>>> import numpy as np
>>> np.set_printoptions(suppress=True, linewidth=140)
>>> K = np.maximum(np.array([[3],
...     [1],
...     [2],
...     [1],
...     [0],
...     [0],
...     [1],
...     [0],
...     [0],
...     [1],
...     [2],
...     [2],
...     [2],
...     [3],
...     [3],
...     [0],
...     [0],
...     [3],
...     [1],
...     [3],
...     [1],
...     [2],
...     [2]]) @ np.array([[-1, -1, 0, -1]]) + np.array([-3, 3, -2, -6]), 0)
>>> K
array([[0, 0, 0, 0],
       [0, 2, 0, 0],
       [0, 1, 0, 0],
       [0, 2, 0, 0],
       [0, 3, 0, 0],
       [0, 3, 0, 0],
       [0, 2, 0, 0],
       [0, 3, 0, 0],
       [0, 3, 0, 0],
       [0, 2, 0, 0],
       [0, 1, 0, 0],
       [0, 1, 0, 0],
       [0, 1, 0, 0],
       [0, 0, 0, 0],
       [0, 0, 0, 0],
       [0, 3, 0, 0],
       [0, 3, 0, 0],
       [0, 0, 0, 0],
       [0, 2, 0, 0],
       [0, 0, 0, 0],
       [0, 2, 0, 0],
       [0, 1, 0, 0],
       [0, 1, 0, 0]])
>>> np.linalg.matrix_rank(K, rtol=0.1)
np.int64(1)
>>> W1 = np.array([[3, 1], [5, 3], [4, 4], [5, 2]])
>>> c = np.array([3, 0])
>>> hid = np.maximum(K @ W1 + c, 0)
>>> (hid > 0).astype(int)
array([[1, 0],
       [1, 1],
       [1, 1],
       [1, 1],
       [1, 1],
       [1, 1],
       [1, 1],
       [1, 1],
       [1, 1],
       [1, 1],
       [1, 1],
       [1, 1],
       [1, 1],
       [1, 0],
       [1, 0],
       [1, 1],
       [1, 1],
       [1, 0],
       [1, 1],
       [1, 0],
       [1, 1],
       [1, 1],
       [1, 1]])
>>> print(np.round((hid > 0).mean(axis=0), 2))
[1.   0.78]
>>> basis = np.array([[-2, 2], [1, 1]])
>>> hid @ basis
array([[ -6,   6],
       [-20,  32],
       [-13,  19],
       [-20,  32],
       [-27,  45],
       [-27,  45],
       [-20,  32],
       [-27,  45],
       [-27,  45],
       [-20,  32],
       [-13,  19],
       [-13,  19],
       [-13,  19],
       [ -6,   6],
       [ -6,   6],
       [-27,  45],
       [-27,  45],
       [ -6,   6],
       [-20,  32],
       [ -6,   6],
       [-20,  32],
       [-13,  19],
       [-13,  19]])
>>> (hid @ basis).round(6).argmax(axis=1)
array([1, 1, 1, 1, 1, 1, 1, 1, 1, 1, 1, 1, 1, 1, 1, 1, 1, 1, 1, 1, 1, 1, 1])
>>> print(W1 @ basis)
[[-5  7]
 [-7 13]
 [-4 12]
 [-8 12]]
>>> r = np.linalg.matrix_rank(K)
>>> print(r)
1
>>> null = np.linalg.svd(K)[2][r:].T
>>> print([int(np.linalg.matrix_rank(np.delete(K, i, axis=0))) for i in range(23)])
[1, 1, 1, 1, 1, 1, 1, 1, 1, 1, 1, 1, 1, 1, 1, 1, 1, 1, 1, 1, 1, 1, 1]
>>> np.allclose(K @ null, 0)
True
>>> null @ null.T
array([[1., 0., 0., 0.],
       [0., 0., 0., 0.],
       [0., 0., 1., 0.],
       [0., 0., 0., 1.]])
